$ ipython --no-banner

In [1]: import numpy as np

In [2]: import numpy.linalg as la

In [3]: np.set_printoptions(precision=3, suppress=True, linewidth=120)

In [4]: m1 = np.array([[1.0, 0.0, 0.0, 0.0],
   ...:     [0.0, 1.0, 0.0, 0.0],
   ...:     [0.0, 0.0, 1.0, 0.0],
   ...:     [0.0, 0.0, 0.0, 1.0]])

In [5]: proj = np.triu(np.array([[2, -2, -2, 1], [1, 1, -1, -3], [2, 2, 0, 2], [-1, -3, -3, 2]]), 1) + np.eye(4)

In [6]: M2 = proj @ m1 @ la.inv(proj)

In [7]: proj @ m1 - m1 @ proj
Out[7]: 
array([[0., 0., 0., 0.],
       [0., 0., 0., 0.],
       [0., 0., 0., 0.],
       [0., 0., 0., 0.]])

In [8]: la.matrix_rank(M2)
Out[8]: np.int64(4)

In [9]: x = np.array([0, -8, -1, 6])

In [10]: (x - m1 @ x) @ (m1 @ x)
Out[10]: np.float64(0.0)

In [11]: np.eye(4) - m1
Out[11]: 
array([[0., 0., 0., 0.],
       [0., 0., 0., 0.],
       [0., 0., 0., 0.],
       [0., 0., 0., 0.]])

In [12]: m1 @ m1 @ x
Out[12]: array([ 0., -8., -1.,  6.])

In [13]: la.eigvalsh(2 * m1 - np.eye(4))
Out[13]: array([1., 1., 1., 1.])

In [14]: m1 @ x
Out[14]: array([ 0., -8., -1.,  6.])

In [15]: W0 = np.loadtxt("layer17.csv", delimiter=",")

In [16]: W0
Out[16]: 
array([[ -1.553,   2.285,  -0.005,  -1.168,   5.889, -12.865, -13.167],
       [  1.291,  -2.062,  -3.684,   0.841,   2.18 ,  -6.962,  -7.125],
       [ -2.971,   5.84 ,   6.362,  -3.11 ,   5.865,  -9.086,  -8.983],
       [  2.144,  -3.65 ,  -6.733,   1.833,   1.906,  -9.002,  -8.747]])

In [17]: blk = np.stack([W0, -3 * W0, W0[::-1]])

In [18]: blk.shape
Out[18]: (3, 4, 7)

In [19]: (blk @ W0.T).shape
Out[19]: (3, 4, 4)

In [20]: np.einsum("bij,cij->bc", blk, blk)
Out[20]: 
array([[ 1025.26 , -3075.779,   653.091],
       [-3075.779,  9227.336, -1959.272],
       [  653.091, -1959.272,  1025.26 ]])

In [21]: U, sv, Vh = la.svd(W0, full_matrices=False)

In [22]: np.round(np.sqrt((sv ** 2).sum()), 3), np.round(la.norm(W0), 3)
Out[22]: (np.float64(32.02), np.float64(32.02))

In [23]: np.round(Vh @ Vh.T, 3) + 0
Out[23]: 
array([[1., 0., 0., 0.],
       [0., 1., 0., 0.],
       [0., 0., 1., 0.],
       [0., 0., 0., 1.]])

In [24]: sv / sv[0]
Out[24]: array([1.   , 0.473, 0.026, 0.012])

In [25]: np.cumsum(sv ** 2) / np.sum(sv ** 2)
Out[25]: array([0.816, 0.999, 1.   , 1.   ])

In [26]: M2 = np.array([[3, 1, 1, 3], [3, 3, 0, 1], [0, 3, 2, 2], [0, 3, 3, 2]])

In [27]: cent = np.array([[9, 0, 7, -9], [-7, 0, -7, 0], [9, -4, 6, 0], [6, 0, 8, 0]])

In [28]: mat = np.block([[M2, np.array([[4, 7, 8, 0], [5, 5, 6, 1], [7, 8, 9, 1], [4, 3, 5, 0]])], [np.zeros((4, 4)), cent]])

In [29]: mat
Out[29]: 
array([[ 3.,  1.,  1.,  3.,  4.,  7.,  8.,  0.],
       [ 3.,  3.,  0.,  1.,  5.,  5.,  6.,  1.],
       [ 0.,  3.,  2.,  2.,  7.,  8.,  9.,  1.],
       [ 0.,  3.,  3.,  2.,  4.,  3.,  5.,  0.],
       [ 0.,  0.,  0.,  0.,  9.,  0.,  7., -9.],
       [ 0.,  0.,  0.,  0., -7.,  0., -7.,  0.],
       [ 0.,  0.,  0.,  0.,  9., -4.,  6.,  0.],
       [ 0.,  0.,  0.,  0.,  6.,  0.,  8.,  0.]])

In [30]: mat @ mat
Out[30]: 
array([[  12.,   18.,   14.,   18.,   95.,   11.,   81.,  -34.],
       [  18.,   15.,    6.,   14.,  101.,   15.,   91.,  -42.],
       [   9.,   21.,   10.,   11.,  131.,    1.,  101.,  -58.],
       [   9.,   24.,   12.,   13.,  104.,   25.,   92.,  -30.],
       [   0.,    0.,    0.,    0.,   90.,  -28.,   33.,  -81.],
       [   0.,    0.,    0.,    0., -126.,   28.,  -91.,   63.],
       [   0.,    0.,    0.,    0.,  163.,  -24.,  127.,  -81.],
       [   0.,    0.,    0.,    0.,  126.,  -32.,   90.,  -54.]])

In [31]: mat.reshape(2, -1)
Out[31]: 
array([[ 3.,  1.,  1.,  3.,  4.,  7.,  8.,  0.,  3.,  3.,  0.,  1.,  5.,  5.,  6.,  1.,  0.,  3.,  2.,  2.,  7.,  8.,
         9.,  1.,  0.,  3.,  3.,  2.,  4.,  3.,  5.,  0.],
       [ 0.,  0.,  0.,  0.,  9.,  0.,  7., -9.,  0.,  0.,  0.,  0., -7.,  0., -7.,  0.,  0.,  0.,  0.,  0.,  9., -4.,
         6.,  0.,  0.,  0.,  0.,  0.,  6.,  0.,  8.,  0.]])

In [32]: mat.ravel(order="F")
Out[32]: 
array([ 3.,  3.,  0.,  0.,  0.,  0.,  0.,  0.,  1.,  3.,  3.,  3.,  0.,  0.,  0.,  0.,  1.,  0.,  2.,  3.,  0.,  0.,
        0.,  0.,  3.,  1.,  2.,  2.,  0.,  0.,  0.,  0.,  4.,  5.,  7.,  4.,  9., -7.,  9.,  6.,  7.,  5.,  8.,  3.,
        0.,  0., -4.,  0.,  8.,  6.,  9.,  5.,  7., -7.,  6.,  8.,  0.,  1.,  1.,  0., -9.,  0.,  0.,  0.])

In [33]: blk = mat.reshape(8, 2, -1)

In [34]: blk.shape
Out[34]: (8, 2, 4)

In [35]: np.einsum("ihd,ihd->ih", blk, blk)
Out[35]: 
array([[ 20., 129.],
       [ 19.,  87.],
       [ 17., 195.],
       [ 22.,  50.],
       [  0., 211.],
       [  0.,  98.],
       [  0., 133.],
       [  0., 100.]])

In [36]: blk[:, 0]
Out[36]: 
array([[3., 1., 1., 3.],
       [3., 3., 0., 1.],
       [0., 3., 2., 2.],
       [0., 3., 3., 2.],
       [0., 0., 0., 0.],
       [0., 0., 0., 0.],
       [0., 0., 0., 0.],
       [0., 0., 0., 0.]])

In [37]: blk.transpose(1, 0, 2)
Out[37]: 
array([[[ 3.,  1.,  1.,  3.],
        [ 3.,  3.,  0.,  1.],
        [ 0.,  3.,  2.,  2.],
        [ 0.,  3.,  3.,  2.],
        [ 0.,  0.,  0.,  0.],
        [ 0.,  0.,  0.,  0.],
        [ 0.,  0.,  0.,  0.],
        [ 0.,  0.,  0.,  0.]],

       [[ 4.,  7.,  8.,  0.],
        [ 5.,  5.,  6.,  1.],
        [ 7.,  8.,  9.,  1.],
        [ 4.,  3.,  5.,  0.],
        [ 9.,  0.,  7., -9.],
        [-7.,  0., -7.,  0.],
        [ 9., -4.,  6.,  0.],
        [ 6.,  0.,  8.,  0.]]])

In [38]: A = np.array([[-0.78, -1.04, -1.04, -1.82, -1.95, -0.65, 1.43, -0.91],
    ...:     [-0.06, -0.08, -0.08, -0.14, -0.15, -0.05, 0.11, -0.07],
    ...:     [1.14, 1.52, 1.52, 2.66, 2.85, 0.95, -2.09, 1.33],
    ...:     [-0.48, -0.64, -0.64, -1.12, -1.2, -0.4, 0.88, -0.56]])

In [39]: A
Out[39]: 
array([[-0.78, -1.04, -1.04, -1.82, -1.95, -0.65,  1.43, -0.91],
       [-0.06, -0.08, -0.08, -0.14, -0.15, -0.05,  0.11, -0.07],
       [ 1.14,  1.52,  1.52,  2.66,  2.85,  0.95, -2.09,  1.33],
       [-0.48, -0.64, -0.64, -1.12, -1.2 , -0.4 ,  0.88, -0.56]])

In [40]: f, v = A[0], A[1]

In [41]: f @ f
Out[41]: np.float64(13.182)

In [42]: f @ v
Out[42]: np.float64(1.014)

In [43]: p = (f @ v) / (f @ f) * f

In [44]: round(la.norm(f + v) ** 2 + la.norm(f - v) ** 2, 3)
Out[44]: np.float64(26.52)

In [45]: p
Out[45]: array([-0.06, -0.08, -0.08, -0.14, -0.15, -0.05,  0.11, -0.07])
